$ python -q
>>> import numpy as np
>>> np.set_printoptions(precision=2, suppress=True, linewidth=140)
>>> rd = lambda a: np.round(a, 2) + 0
>>> E = np.loadtxt("data.csv", delimiter=",")
>>> E
array([[-1.,  0.,  0.,  0.],
       [ 1.,  1.,  0.,  0.],
       [ 0., -2.,  2.,  0.],
       [-1., -1.,  0.,  2.]])
>>> def softmax(z):
...     e = np.exp(z - z.max(axis=-1, keepdims=True))
...     return e / e.sum(axis=-1, keepdims=True)
... 
>>> rd(softmax(E[3] + -1))
array([0.04, 0.04, 0.11, 0.81])
>>> rd(softmax(10 * E[3]))
array([0., 0., 0., 1.])
>>> softmax(E).sum(axis=1)
array([1., 1., 1., 1.])
>>> S = E @ E.T / np.sqrt(4)
>>> rd(softmax(S + np.triu(np.full(S.shape, -np.inf), 1)))
array([[1.  , 0.  , 0.  , 0.  ],
       [0.18, 0.82, 0.  , 0.  ],
       [0.02, 0.01, 0.98, 0.  ],
       [0.07, 0.01, 0.11, 0.81]])
>>> rd(softmax(S))
array([[0.34, 0.12, 0.2 , 0.34],
       [0.15, 0.67, 0.09, 0.09],
       [0.02, 0.01, 0.93, 0.05],
       [0.07, 0.01, 0.11, 0.81]])
>>> rd(softmax(S)[3] @ E)
array([-0.86, -1.01,  0.22,  1.62])
>>> q, R = np.linalg.qr(E)
>>> rd(q.T @ q)
array([[1., 0., 0., 0.],
       [0., 1., 0., 0.],
       [0., 0., 1., 0.],
       [0., 0., 0., 1.]])
>>> rd(q @ R)
array([[-1.,  0.,  0.,  0.],
       [ 1.,  1.,  0.,  0.],
       [ 0., -2.,  2.,  0.],
       [-1., -1.,  0.,  2.]])
>>> rd(q)
array([[-0.58, -0.31, -0.76,  0.  ],
       [ 0.58, -0.15, -0.38,  0.71],
       [ 0.  ,  0.93, -0.38,  0.  ],
       [-0.58,  0.15,  0.38,  0.71]])
>>> rd(np.abs(np.diag(R)))
array([1.73, 2.16, 0.76, 1.41])
>>> rd(np.linalg.det(2 * E)), rd(np.linalg.det(E))
(np.float64(-64.0), np.float64(-4.0))
>>> np.kron(np.eye(2, dtype=int), E)
array([[-1.,  0.,  0.,  0., -0.,  0.,  0.,  0.],
       [ 1.,  1.,  0.,  0.,  0.,  0.,  0.,  0.],
       [ 0., -2.,  2.,  0.,  0., -0.,  0.,  0.],
       [-1., -1.,  0.,  2., -0., -0.,  0.,  0.],
       [-0.,  0.,  0.,  0., -1.,  0.,  0.,  0.],
       [ 0.,  0.,  0.,  0.,  1.,  1.,  0.,  0.],
       [ 0., -0.,  0.,  0.,  0., -2.,  2.,  0.],
       [-0., -0.,  0.,  0., -1., -1.,  0.,  2.]])
>>> np.einsum("ii->", E)
np.float64(4.0)
>>> rd(np.linalg.eigvals(E))
array([ 2.,  2.,  1., -1.])
>>> rd(np.linalg.det(E[::-1]))
np.float64(-4.0)
>>> evals, vecs = np.linalg.eig(E)
>>> rd(np.sort(np.linalg.eigvals(E.T)))
array([-1.,  1.,  2.,  2.])
>>> q, vecs = np.linalg.qr(E[:, :1])[0], np.linalg.qr(E[:, 1:])[0]
>>> sv = np.linalg.svd(q.T @ vecs, compute_uv=False)
>>> rd(sv)
array([0.82])
>>> m1 = np.load("run16.npy")
>>> m1
array([[ 0,  0, -1,  0],
       [ 0,  0, -1, -1],
       [ 2,  0,  0,  0],
       [ 2,  2,  0,  0]])
>>> (m1 - m1.T) / 2
array([[ 0. ,  0. , -1.5, -1. ],
       [ 0. ,  0. , -0.5, -1.5],
       [ 1.5,  0.5,  0. ,  0. ],
       [ 1. ,  1.5,  0. ,  0. ]])
>>> rd(np.linalg.det(m1))
np.float64(4.0)
>>> rd(np.abs(np.linalg.eigvals(m1)).max())
np.float64(1.41)
>>> rng = np.random.default_rng(403)
>>> z = rng.permutation(4)
>>> z
array([3, 1, 2, 0])
>>> B = m1[z][:, z]
>>> np.diag(B)
array([0, 0, 0, 0])
>>> np.trace(B)
np.int64(0)
>>> B
array([[ 0,  2,  0,  2],
       [-1,  0, -1,  0],
       [ 0,  0,  0,  2],
       [ 0,  0, -1,  0]])
>>> rd(softmax(m1[3]))
array([0.44, 0.44, 0.06, 0.06])
>>> rd(softmax(m1).sum(axis=1))
array([1., 1., 1., 1.])
>>> S = m1 @ m1.T / np.sqrt(4)
>>> rd(softmax(S + np.triu(np.full(S.shape, -np.inf), 1)))
array([[1.  , 0.  , 0.  , 0.  ],
       [0.38, 0.62, 0.  , 0.  ],
       [0.11, 0.11, 0.79, 0.  ],
       [0.02, 0.02, 0.12, 0.85]])
>>> rd(softmax(S)[3] @ m1)
array([ 1.94,  1.71, -0.03, -0.02])
>>> rd(softmax(S))
array([[0.31, 0.31, 0.19, 0.19],
       [0.26, 0.43, 0.16, 0.16],
       [0.06, 0.06, 0.44, 0.44],
       [0.02, 0.02, 0.12, 0.85]])
>>> q, _ = np.linalg.qr(np.array([[-2.0, 0.4, 0.3], [-0.5, -0.7, 0.1], [0.9, 2.8, -2.5]]))
>>> evals = np.array([2, 1, 2])
>>> A = q @ np.diag(evals) @ q.T
>>> rd(A)
array([[ 1.81,  0.08, -0.39],
       [ 0.08,  1.97,  0.16],
       [-0.39,  0.16,  1.23]])
>>> np.allclose(A, A.T)
True
>>> rd(np.linalg.matrix_power(A, 4))
array([[13.09,  1.18, -5.81],
       [ 1.18, 15.52,  2.36],
       [-5.81,  2.36,  4.39]])
>>> rd((A + A.T) / 2)
array([[ 1.81,  0.08, -0.39],
       [ 0.08,  1.97,  0.16],
       [-0.39,  0.16,  1.23]])
>>> rd(np.linalg.det(A))
np.float64(4.0)
>>> rd(np.trace(A))
np.float64(5.0)
>>> rd(np.abs(np.linalg.eigvals(A)).max())
np.float64(2.0)
>>> np.allclose(A @ A.T, A.T @ A)
True
>>> B = np.array([[3, -6, 6], [-9, 3, -4], [-1, 3, -6], [-3, 1, -6]])
>>> E @ B
array([[ -3.,   6.,  -6.],
       [ -6.,  -3.,   2.],
       [ 16.,   0.,  -4.],
       [  0.,   5., -14.]])
>>> np.linalg.matrix_rank(E @ B)
np.int64(3)
>>> np.linalg.matrix_rank(np.vstack([E, B.T]))
np.int64(4)
>>> np.einsum("ij->j", E)
array([-1., -2.,  2.,  2.])
>>> np.vstack([E, B.T]).shape
(7, 4)
>>> rd(softmax(A[2] + 4))
array([0.13, 0.22, 0.65])
>>> rd(softmax(10 * A[2]))
array([0., 0., 1.])
>>> S = A @ A.T / np.sqrt(3)
>>> rd(softmax(S)[2] @ A)
array([0.  , 0.68, 0.73])
>>> x = np.array([2, -3, 0])
>>> target = A @ x
>>> rd(target)
array([ 3.37, -5.75, -1.25])
>>> rd(np.linalg.solve(A, target))
array([ 2., -3.,  0.])
>>> rd(np.linalg.solve(A, A[:, 2]))
array([0., 0., 1.])
>>> rd(np.linalg.solve(A, -3 * target))
array([-6.,  9.,  0.])
>>> arr = np.load("out3.npy")
>>> arr
array([[ 0.5 , -0.7 , -0.5 , -0.1 ],
       [-0.7 ,  0.02, -0.7 , -0.14],
       [-0.5 , -0.7 ,  0.5 , -0.1 ],
       [-0.1 , -0.14, -0.1 ,  0.98]])
>>> r0, r1 = arr[3], arr[0]
>>> rd(r0 @ r0)
np.float64(1.0)
>>> r0 @ r1
np.float64(0.0)
>>> pr = (r0 @ r1) / (r0 @ r0) * r0
>>> rd(np.outer(r0, r1))
array([[-0.05,  0.07,  0.05,  0.01],
       [-0.07,  0.1 ,  0.07,  0.01],
       [-0.05,  0.07,  0.05,  0.01],
       [ 0.49, -0.69, -0.49, -0.1 ]])
>>> x = np.array([-3, 2, 2, 0])
>>> rd(np.linalg.det(arr))
np.float64(-1.0)
>>> 4 - np.linalg.matrix_rank(arr - np.eye(4), tol=1e-8)
np.int64(3)
>>> rd(np.linalg.norm(x)), rd(np.linalg.norm(arr @ x))
(np.float64(4.12), np.float64(4.12))
>>> evals, vecs = np.linalg.eig(arr)
>>> rd(arr @ vecs[:, 0] - evals[0] * vecs[:, 0])
array([0., 0., 0., 0.])
>>> rd(evals)
array([ 1., -1.,  1.,  1.])
>>> rd(np.sort(np.linalg.eigvals(arr.T)))
array([-1.,  1.,  1.,  1.])
>>> rd(np.sort(np.linalg.eigvals(np.linalg.inv(arr))))
array([-1.,  1.,  1.,  1.])
>>> data = np.array([[1.0, 0.9, 0.81], [0.9, 1.0, 0.9], [0.81, 0.9, 1.0]])
>>> data
array([[1.  , 0.9 , 0.81],
       [0.9 , 1.  , 0.9 ],
       [0.81, 0.9 , 1.  ]])
>>> evals, vecs = np.linalg.eigh(data)
>>> x = np.array([0, 2, 2])
>>> np.abs(data).sum(axis=1).max(), rd(np.abs(evals).max())
(np.float64(2.8), np.float64(2.74))
>>> t3 = np.stack([E, 5 * E, E[::-1]])
>>> np.linalg.matrix_rank(t3)
array([4, 4, 4])
>>> t3.sum(axis=0)
array([[ -7.,  -1.,   0.,   2.],
       [  6.,   4.,   2.,   0.],
       [  1., -11.,  12.,   0.],
       [ -7.,  -6.,   0.,  12.]])
>>> t3.shape
(3, 4, 4)
>>> mat = np.loadtxt("test10.csv", delimiter=",")
>>> mat
array([[-3., -5.,  3.],
       [-5., -3., -5.],
       [ 3., -5., -3.]])
>>> rd(np.linalg.eigvalsh(mat).min())
np.float64(-8.73)
